$ python -q
>>> import numpy as np
>>> np.set_printoptions(precision=2, suppress=True, linewidth=120)
>>> mat = np.load("run17.npy")
>>> print(mat)
[[ 0. -6.  8.  4.  9.]
 [-6.  0.  0.  0.  0.]
 [ 8.  0.  0.  0.  0.]
 [ 4.  0.  0.  0.  0.]
 [ 9.  0.  0.  0.  0.]]
>>> vec = np.array([2, 3, 2, 1, 9])
>>> print(mat @ np.eye(5)[2])
[8. 0. 0. 0. 0.]
>>> print((mat @ vec).argmax())
0
>>> print(mat @ np.ones(5))
[15. -6.  8.  4.  9.]
>>> print(mat @ (2 * vec))
[166. -24.  32.  16.  36.]
>>> left, sigma, Vt = np.linalg.svd(mat)
>>> print(np.argmax(sigma[:-1] / (sigma[1:] + 1e-6)) + 1)
2
>>> Y = left[:, :2] @ np.diag(sigma[:2]) @ Vt[:2]
>>> print(Y.round(2) + 0)
[[ 0. -6.  8.  4.  9.]
 [-6.  0.  0.  0.  0.]
 [ 8.  0.  0.  0.  0.]
 [ 4.  0.  0.  0.  0.]
 [ 9.  0.  0.  0.  0.]]
>>> P = np.triu(np.array([[1, 4, 1, -3, -3],
...     [-1, 0, -3, -1, 4],
...     [-5, -3, -4, 2, 4],
...     [-2, -2, 4, 3, -1],
...     [2, 0, 1, 3, -2]]), 1) + np.eye(5)
>>> Y = P @ mat @ np.linalg.inv(P)
>>> print(np.trace(Y), np.trace(mat))
0.0 0.0
>>> print(np.round(np.poly(Y), 2) + 0)
[   1.    0. -197.    0.    0.    0.]
>>> print(P @ mat - mat @ P)
[[-55.   0. -18. -22.  -4.]
 [  8.  24.   6. -18. -18.]
 [ 44. -32.  -8.  24.  24.]
 [ -9. -16.  -4.  12.  12.]
 [  0. -36.  -9.  27.  27.]]
>>> print(round(np.linalg.det(Y), 2))
0.0
>>> data = np.array([[-2, -1, 2, -2, -2, 0, 1],
...     [2, -2, 2, -1, -1, -2, 0],
...     [-1, -2, -2, -1, 2, -2, -1],
...     [2, 0, 1, 2, -2, 2, -2],
...     [-1, 2, -1, 0, 1, 2, 1]])
>>> print(data)
[[-2 -1  2 -2 -2  0  1]
 [ 2 -2  2 -1 -1 -2  0]
 [-1 -2 -2 -1  2 -2 -1]
 [ 2  0  1  2 -2  2 -2]
 [-1  2 -1  0  1  2  1]]
>>> f = np.array([3, 3])
>>> print(np.correlate(data[3], data[4], "full"))
[ 2  4  3  4  1  4 -3 -2  3 -8  8 -6  2]
>>> print(np.cross(data[3, :3], data[4, :3]))
[-2  1  4]
>>> rng = np.random.default_rng(12596)
>>> Y = data + rng.integers(-2, 3, (5, 4)) @ rng.integers(-2, 3, (4, 7))
>>> print(Y)
[[ -5 -10   2  -4   2   0   1]
 [ -4  -6   4 -11   3   2 -10]
 [  1   2 -12  -3   6  -4  -3]
 [  2   0   5   5  -5   2   0]
 [ -1  -7  -6   2   6  -1   6]]
>>> print(np.abs(Y - data).sum(axis=1))
[18 40 26 12 29]
>>> print(np.linalg.matrix_rank(Y - data, tol=1e-8))
4
>>> print(np.round(np.linalg.svd(Y - data, compute_uv=False), 2) + 0)
[18.36 15.44 13.31  0.66  0.  ]
>>> f = np.array([0, 0])
>>> print(np.convolve(Y[4], f))
[0 0 0 0 0 0 0 0]
>>> print(np.polyval(f, Y[4]))
[0 0 0 0 0 0 0]
>>> print(np.correlate(Y[4], Y[1], "full"))
[  10   68   43  -42   -1   72  -44   15   65 -114    6  -32  -24]
>>> A = np.loadtxt("test15.csv", delimiter=",")
>>> print(A)
[[ 0.17 -0.1  -0.17  0.17  0.17  0.03  0.03 -0.17  0.1 ]
 [-0.1   0.06  0.1  -0.1  -0.1  -0.02 -0.02  0.1  -0.06]
 [-0.17  0.1   0.17 -0.17 -0.17 -0.03 -0.03  0.17 -0.1 ]
 [ 0.17 -0.1  -0.17  0.17  0.17  0.03  0.03 -0.17  0.1 ]
 [ 0.17 -0.1  -0.17  0.17  0.17  0.03  0.03 -0.17  0.1 ]
 [ 0.03 -0.02 -0.03  0.03  0.03  0.01  0.01 -0.03  0.02]
 [ 0.03 -0.02 -0.03  0.03  0.03  0.01  0.01 -0.03  0.02]
 [-0.17  0.1   0.17 -0.17 -0.17 -0.03 -0.03  0.17 -0.1 ]
 [ 0.1  -0.06 -0.1   0.1   0.1   0.02  0.02 -0.1   0.06]]
>>> rank = np.linalg.matrix_rank(A)
>>> print(rank)
1
>>> ns = np.linalg.svd(A)[2][rank:].T
>>> print(np.linalg.matrix_rank(A.T @ A), np.linalg.matrix_rank(A @ A.T))
1 1
>>> print([int(np.linalg.matrix_rank(np.delete(A, i, axis=0))) for i in range(9)])
[1, 1, 1, 1, 1, 1, 1, 1, 1]
>>> print(ns @ ns.T)
[[ 0.83  0.1   0.17 -0.17 -0.17 -0.03 -0.03  0.17 -0.1 ]
 [ 0.1   0.94 -0.1   0.1   0.1   0.02  0.02 -0.1   0.06]
 [ 0.17 -0.1   0.83  0.17  0.17  0.03  0.03 -0.17  0.1 ]
 [-0.17  0.1   0.17  0.83 -0.17 -0.03 -0.03  0.17 -0.1 ]
 [-0.17  0.1   0.17 -0.17  0.83 -0.03 -0.03  0.17 -0.1 ]
 [-0.03  0.02  0.03 -0.03 -0.03  0.99 -0.01  0.03 -0.02]
 [-0.03  0.02  0.03 -0.03 -0.03 -0.01  0.99  0.03 -0.02]
 [ 0.17 -0.1  -0.17  0.17  0.17  0.03  0.03  0.83  0.1 ]
 [-0.1   0.06  0.1  -0.1  -0.1  -0.02 -0.02  0.1   0.94]]
